$ python -q
>>> import numpy as np
>>> import numpy.linalg as la
>>> np.set_printoptions(precision=3, suppress=True, linewidth=200, sign=" ")
>>> def tidy(a):
...     return np.round(a, 3) + 0
... 
>>> E = np.load("run4.npy")
>>> E
array([[ 0.,  0.,  2.,  0.,  0.,  1.,  3.,  1.,  0.,  0.,  0.,  0.,  0.],
       [ 2.,  1.,  2.,  3.,  2.,  1.,  3.,  2.,  0.,  0.,  0.,  0.,  0.],
       [ 3.,  3.,  0.,  2.,  3.,  1.,  3.,  0.,  0.,  0.,  0.,  0.,  0.],
       [ 3.,  2.,  2.,  2.,  3.,  0.,  2.,  0.,  0.,  0.,  0.,  0.,  0.],
       [ 3.,  1.,  0.,  2.,  1.,  0.,  0.,  3.,  0.,  0.,  0.,  0.,  0.],
       [ 0.,  1.,  2.,  3.,  3.,  3.,  2.,  1.,  0.,  0.,  0.,  0.,  0.],
       [ 3.,  2.,  1.,  1.,  1.,  0.,  3.,  2.,  0.,  0.,  0.,  0.,  0.],
       [ 1.,  1.,  3.,  0.,  0.,  0.,  3.,  3.,  0.,  0.,  0.,  0.,  0.],
       [ 0.,  0.,  0.,  0.,  0.,  0.,  0.,  0.,  1., -1.,  2.,  0.,  3.],
       [ 0.,  0.,  0.,  0.,  0.,  0.,  0.,  0.,  3.,  1.,  2., -1., -3.],
       [ 0.,  0.,  0.,  0.,  0.,  0.,  0.,  0., -1.,  3.,  2.,  1.,  2.],
       [ 0.,  0.,  0.,  0.,  0.,  0.,  0.,  0., -3.,  3., -2., -3.,  1.],
       [ 0.,  0.,  0.,  0.,  0.,  0.,  0.,  0., -3.,  3.,  1.,  3.,  3.]])
>>> r = la.matrix_rank(E)
>>> r
np.int64(12)
>>> N = la.svd(E)[2][r:].T
>>> np.allclose(E @ N, 0)
True
>>> [int(la.matrix_rank(E[:i])) for i in range(1, len(E) + 1)]
[1, 2, 3, 4, 5, 6, 7, 8, 9, 10, 11, 12, 12]
>>> tidy(E @ N)
array([[ 0.],
       [ 0.],
       [ 0.],
       [ 0.],
       [ 0.],
       [ 0.],
       [ 0.],
       [ 0.],
       [ 0.],
       [ 0.],
       [ 0.],
       [ 0.],
       [ 0.]])
>>> la.matrix_rank(E.T @ E), la.matrix_rank(E @ E.T)
(np.int64(12), np.int64(12))
>>> tidy(N[:, 0] / N[np.abs(N[:, 0]).round(6).argmax(), 0])
array([ 0.   ,  0.   ,  0.   ,  0.   ,  0.   ,  0.   ,  0.   ,  0.   ,  1.   ,  0.538, -0.923,  0.308,  0.462])
>>> rng = np.random.default_rng(39368)
>>> lab = rng.permutation(13)
>>> lab
array([  3,   6,   8,   9,   4,   5,   7,  11,   0,   2,  12,  10,   1])
>>> M2 = E[lab][:, lab]
>>> tidy(np.sort(np.abs(la.eigvals(M2))))
array([  0.   ,   0.538,   0.647,   1.197,   1.197,   2.424,   2.424,   2.459,   4.103,   4.546,   5.484,   5.484,  12.199])
>>> tidy(la.det(M2)), tidy(la.det(E[lab]))
(np.float64(0.0), np.float64(0.0))
>>> J = np.load("a.npy")
>>> J
array([[-1.,  0.,  0.,  0.,  0.,  0.,  0.,  0.,  0.],
       [ 0.,  1.,  0.,  0.,  0.,  0.,  0.,  0.,  0.],
       [ 0.,  0.,  1.,  0.,  0.,  0.,  0.,  0.,  0.],
       [ 0.,  0.,  0.,  1.,  0.,  0.,  0.,  0.,  0.],
       [ 0.,  0.,  0.,  0.,  1.,  0.,  0.,  0.,  0.],
       [ 0.,  0.,  0.,  0.,  0.,  1.,  0.,  0.,  0.],
       [ 0.,  0.,  0.,  0.,  0.,  0.,  1.,  0.,  0.],
       [ 0.,  0.,  0.,  0.,  0.,  0.,  0.,  1.,  0.],
       [ 0.,  0.,  0.,  0.,  0.,  0.,  0.,  0., -1.]])
>>> vals, V = la.eigh(J)
>>> V @ np.diag(vals) @ V.T
array([[-1.,  0.,  0.,  0.,  0.,  0.,  0.,  0.,  0.],
       [ 0.,  1.,  0.,  0.,  0.,  0.,  0.,  0.,  0.],
       [ 0.,  0.,  1.,  0.,  0.,  0.,  0.,  0.,  0.],
       [ 0.,  0.,  0.,  1.,  0.,  0.,  0.,  0.,  0.],
       [ 0.,  0.,  0.,  0.,  1.,  0.,  0.,  0.,  0.],
       [ 0.,  0.,  0.,  0.,  0.,  1.,  0.,  0.,  0.],
       [ 0.,  0.,  0.,  0.,  0.,  0.,  1.,  0.,  0.],
       [ 0.,  0.,  0.,  0.,  0.,  0.,  0.,  1.,  0.],
       [ 0.,  0.,  0.,  0.,  0.,  0.,  0.,  0., -1.]])
>>> M2 = np.array([[-5], [-5], [5], [-2], [-2], [0], [4], [1], [0], [1], [4]])
>>> M = np.block([[np.zeros((11, 11)), M2], [M2.T, np.zeros((1, 1))]])
>>> M
array([[ 0.,  0.,  0.,  0.,  0.,  0.,  0.,  0.,  0.,  0.,  0., -5.],
       [ 0.,  0.,  0.,  0.,  0.,  0.,  0.,  0.,  0.,  0.,  0., -5.],
       [ 0.,  0.,  0.,  0.,  0.,  0.,  0.,  0.,  0.,  0.,  0.,  5.],
       [ 0.,  0.,  0.,  0.,  0.,  0.,  0.,  0.,  0.,  0.,  0., -2.],
       [ 0.,  0.,  0.,  0.,  0.,  0.,  0.,  0.,  0.,  0.,  0., -2.],
       [ 0.,  0.,  0.,  0.,  0.,  0.,  0.,  0.,  0.,  0.,  0.,  0.],
       [ 0.,  0.,  0.,  0.,  0.,  0.,  0.,  0.,  0.,  0.,  0.,  4.],
       [ 0.,  0.,  0.,  0.,  0.,  0.,  0.,  0.,  0.,  0.,  0.,  1.],
       [ 0.,  0.,  0.,  0.,  0.,  0.,  0.,  0.,  0.,  0.,  0.,  0.],
       [ 0.,  0.,  0.,  0.,  0.,  0.,  0.,  0.,  0.,  0.,  0.,  1.],
       [ 0.,  0.,  0.,  0.,  0.,  0.,  0.,  0.,  0.,  0.,  0.,  4.],
       [-5., -5.,  5., -2., -2.,  0.,  4.,  1.,  0.,  1.,  4.,  0.]])
>>> # rows 0 and 1 are equal
>>> vals, V = la.eigh(M)
>>> x = np.array([-4, 2, 3, 3, 5, 4, 4, -4, -5, 5, 2, 1])
>>> tidy(la.eigvalsh(M[1:, 1:]))
array([-9.592,  0.   ,  0.   ,  0.   ,  0.   ,  0.   ,  0.   ,  0.   ,  0.   ,  0.   ,  9.592])
>>> x @ M @ x
np.float64(68.0)
>>> tidy(x @ M @ x / (x @ x)), tidy(vals[0]), tidy(vals[-1])
(np.float64(0.41), np.float64(-10.817), np.float64(10.817))
>>> U, sig, Vh = la.svd(M, full_matrices=False)
>>> tidy(U.T @ M @ Vh.T)
array([[ 10.817,   0.   ,   0.   ,   0.   ,   0.   ,   0.   ,   0.   ,   0.   ,   0.   ,   0.   ,   0.   ,   0.   ],
       [  0.   ,  10.817,   0.   ,   0.   ,   0.   ,   0.   ,   0.   ,   0.   ,   0.   ,   0.   ,   0.   ,   0.   ],
       [  0.   ,   0.   ,   0.   ,   0.   ,   0.   ,   0.   ,   0.   ,   0.   ,   0.   ,   0.   ,   0.   ,   0.   ],
       [  0.   ,   0.   ,   0.   ,   0.   ,   0.   ,   0.   ,   0.   ,   0.   ,   0.   ,   0.   ,   0.   ,   0.   ],
       [  0.   ,   0.   ,   0.   ,   0.   ,   0.   ,   0.   ,   0.   ,   0.   ,   0.   ,   0.   ,   0.   ,   0.   ],
       [  0.   ,   0.   ,   0.   ,   0.   ,   0.   ,   0.   ,   0.   ,   0.   ,   0.   ,   0.   ,   0.   ,   0.   ],
       [  0.   ,   0.   ,   0.   ,   0.   ,   0.   ,   0.   ,   0.   ,   0.   ,   0.   ,   0.   ,   0.   ,   0.   ],
       [  0.   ,   0.   ,   0.   ,   0.   ,   0.   ,   0.   ,   0.   ,   0.   ,   0.   ,   0.   ,   0.   ,   0.   ],
       [  0.   ,   0.   ,   0.   ,   0.   ,   0.   ,   0.   ,   0.   ,   0.   ,   0.   ,   0.   ,   0.   ,   0.   ],
       [  0.   ,   0.   ,   0.   ,   0.   ,   0.   ,   0.   ,   0.   ,   0.   ,   0.   ,   0.   ,   0.   ,   0.   ],
       [  0.   ,   0.   ,   0.   ,   0.   ,   0.   ,   0.   ,   0.   ,   0.   ,   0.   ,   0.   ,   0.   ,   0.   ],
       [  0.   ,   0.   ,   0.   ,   0.   ,   0.   ,   0.   ,   0.   ,   0.   ,   0.   ,   0.   ,   0.   ,   0.   ]])
>>> np.allclose(U * sig @ Vh, M)
True
>>> tidy(np.sqrt((sig ** 2).sum())), tidy(la.norm(M))
(np.float64(15.297), np.float64(15.297))
>>> (sig > 1e-8).sum()
np.int64(2)
>>> tidy(sig)
array([ 10.817,  10.817,   0.   ,   0.   ,   0.   ,   0.   ,   0.   ,   0.   ,   0.   ,   0.   ,   0.   ,   0.   ])
>>> sig / sig[0]
array([ 1.,  1.,  0.,  0.,  0.,  0.,  0.,  0.,  0.,  0., -0.,  0.])
>>> tidy(Vh @ Vh.T)
array([[ 1.,  0.,  0.,  0.,  0.,  0.,  0.,  0.,  0.,  0.,  0.,  0.],
       [ 0.,  1.,  0.,  0.,  0.,  0.,  0.,  0.,  0.,  0.,  0.,  0.],
       [ 0.,  0.,  1.,  0.,  0.,  0.,  0.,  0.,  0.,  0.,  0.,  0.],
       [ 0.,  0.,  0.,  1.,  0.,  0.,  0.,  0.,  0.,  0.,  0.,  0.],
       [ 0.,  0.,  0.,  0.,  1.,  0.,  0.,  0.,  0.,  0.,  0.,  0.],
       [ 0.,  0.,  0.,  0.,  0.,  1.,  0.,  0.,  0.,  0.,  0.,  0.],
       [ 0.,  0.,  0.,  0.,  0.,  0.,  1.,  0.,  0.,  0.,  0.,  0.],
       [ 0.,  0.,  0.,  0.,  0.,  0.,  0.,  1.,  0.,  0.,  0.,  0.],
       [ 0.,  0.,  0.,  0.,  0.,  0.,  0.,  0.,  1.,  0.,  0.,  0.],
       [ 0.,  0.,  0.,  0.,  0.,  0.,  0.,  0.,  0.,  1.,  0.,  0.],
       [ 0.,  0.,  0.,  0.,  0.,  0.,  0.,  0.,  0.,  0.,  1.,  0.],
       [ 0.,  0.,  0.,  0.,  0.,  0.,  0.,  0.,  0.,  0.,  0.,  1.]])
>>> tidy(U.T @ U)
array([[ 1.,  0.,  0.,  0.,  0.,  0.,  0.,  0.,  0.,  0.,  0.,  0.],
       [ 0.,  1.,  0.,  0.,  0.,  0.,  0.,  0.,  0.,  0.,  0.,  0.],
       [ 0.,  0.,  1.,  0.,  0.,  0.,  0.,  0.,  0.,  0.,  0.,  0.],
       [ 0.,  0.,  0.,  1.,  0.,  0.,  0.,  0.,  0.,  0.,  0.,  0.],
       [ 0.,  0.,  0.,  0.,  1.,  0.,  0.,  0.,  0.,  0.,  0.,  0.],
       [ 0.,  0.,  0.,  0.,  0.,  1.,  0.,  0.,  0.,  0.,  0.,  0.],
       [ 0.,  0.,  0.,  0.,  0.,  0.,  1.,  0.,  0.,  0.,  0.,  0.],
       [ 0.,  0.,  0.,  0.,  0.,  0.,  0.,  1.,  0.,  0.,  0.,  0.],
       [ 0.,  0.,  0.,  0.,  0.,  0.,  0.,  0.,  1.,  0.,  0.,  0.],
       [ 0.,  0.,  0.,  0.,  0.,  0.,  0.,  0.,  0.,  1.,  0.,  0.],
       [ 0.,  0.,  0.,  0.,  0.,  0.,  0.,  0.,  0.,  0.,  1.,  0.],
       [ 0.,  0.,  0.,  0.,  0.,  0.,  0.,  0.,  0.,  0.,  0.,  1.]])
